$ ipython --no-banner

In [1]: import numpy as np

In [2]: import numpy.linalg as la

In [3]: np.set_printoptions(suppress=True, linewidth=120)

In [4]: mat = np.minimum.outer(np.arange(1, 12), np.arange(1, 12)) * -2

In [5]: print(mat)
[[ -2  -2  -2  -2  -2  -2  -2  -2  -2  -2  -2]
 [ -2  -4  -4  -4  -4  -4  -4  -4  -4  -4  -4]
 [ -2  -4  -6  -6  -6  -6  -6  -6  -6  -6  -6]
 [ -2  -4  -6  -8  -8  -8  -8  -8  -8  -8  -8]
 [ -2  -4  -6  -8 -10 -10 -10 -10 -10 -10 -10]
 [ -2  -4  -6  -8 -10 -12 -12 -12 -12 -12 -12]
 [ -2  -4  -6  -8 -10 -12 -14 -14 -14 -14 -14]
 [ -2  -4  -6  -8 -10 -12 -14 -16 -16 -16 -16]
 [ -2  -4  -6  -8 -10 -12 -14 -16 -18 -18 -18]
 [ -2  -4  -6  -8 -10 -12 -14 -16 -18 -20 -20]
 [ -2  -4  -6  -8 -10 -12 -14 -16 -18 -20 -22]]

In [6]: x0 = np.array([0, 0, -3, 1, -2, -3, 1, -2, -3, -1, -3])

In [7]: a = np.maximum(mat @ x0, 0)

In [8]: print(a)
[ 30  60  90 114 140 162 178 196 210 218 224]

In [9]: print(np.maximum(mat @ x0, 0) - np.maximum(-mat @ x0, 0))
[ 30  60  90 114 140 162 178 196 210 218 224]

In [10]: print(np.flatnonzero(a > 1e-9))
[ 0  1  2  3  4  5  6  7  8  9 10]

In [11]: print(np.maximum(mat @ (3 * x0), 0))
[ 90 180 270 342 420 486 534 588 630 654 672]

In [12]: print(np.tanh(mat @ x0))
[1. 1. 1. 1. 1. 1. 1. 1. 1. 1. 1.]

In [13]: print((mat + mat.T) / 2)
[[ -2.  -2.  -2.  -2.  -2.  -2.  -2.  -2.  -2.  -2.  -2.]
 [ -2.  -4.  -4.  -4.  -4.  -4.  -4.  -4.  -4.  -4.  -4.]
 [ -2.  -4.  -6.  -6.  -6.  -6.  -6.  -6.  -6.  -6.  -6.]
 [ -2.  -4.  -6.  -8.  -8.  -8.  -8.  -8.  -8.  -8.  -8.]
 [ -2.  -4.  -6.  -8. -10. -10. -10. -10. -10. -10. -10.]
 [ -2.  -4.  -6.  -8. -10. -12. -12. -12. -12. -12. -12.]
 [ -2.  -4.  -6.  -8. -10. -12. -14. -14. -14. -14. -14.]
 [ -2.  -4.  -6.  -8. -10. -12. -14. -16. -16. -16. -16.]
 [ -2.  -4.  -6.  -8. -10. -12. -14. -16. -18. -18. -18.]
 [ -2.  -4.  -6.  -8. -10. -12. -14. -16. -18. -20. -20.]
 [ -2.  -4.  -6.  -8. -10. -12. -14. -16. -18. -20. -22.]]

In [14]: print(np.allclose(mat, mat.T))
True

In [15]: print(np.round(np.sort(np.abs(la.eigvals(mat))), 1))
[  0.5   0.5   0.6   0.7   0.8   1.1   1.5   2.4   4.5  12.1 107.4]

In [16]: print(np.round(mat.mean(axis=0), 1))
[ -2.   -3.8  -5.5  -6.9  -8.2  -9.3 -10.2 -10.9 -11.5 -11.8 -12. ]

In [17]: print(np.round(la.norm(mat), 1))
108.2

In [18]: print(np.diff(mat, axis=0))
[[ 0 -2 -2 -2 -2 -2 -2 -2 -2 -2 -2]
 [ 0  0 -2 -2 -2 -2 -2 -2 -2 -2 -2]
 [ 0  0  0 -2 -2 -2 -2 -2 -2 -2 -2]
 [ 0  0  0  0 -2 -2 -2 -2 -2 -2 -2]
 [ 0  0  0  0  0 -2 -2 -2 -2 -2 -2]
 [ 0  0  0  0  0  0 -2 -2 -2 -2 -2]
 [ 0  0  0  0  0  0  0 -2 -2 -2 -2]
 [ 0  0  0  0  0  0  0  0 -2 -2 -2]
 [ 0  0  0  0  0  0  0  0  0 -2 -2]
 [ 0  0  0  0  0  0  0  0  0  0 -2]]

In [19]: print(np.unravel_index(np.abs(mat).argmax(), mat.shape))
(np.int64(10), np.int64(10))

In [20]: print(np.abs(mat).max())
22
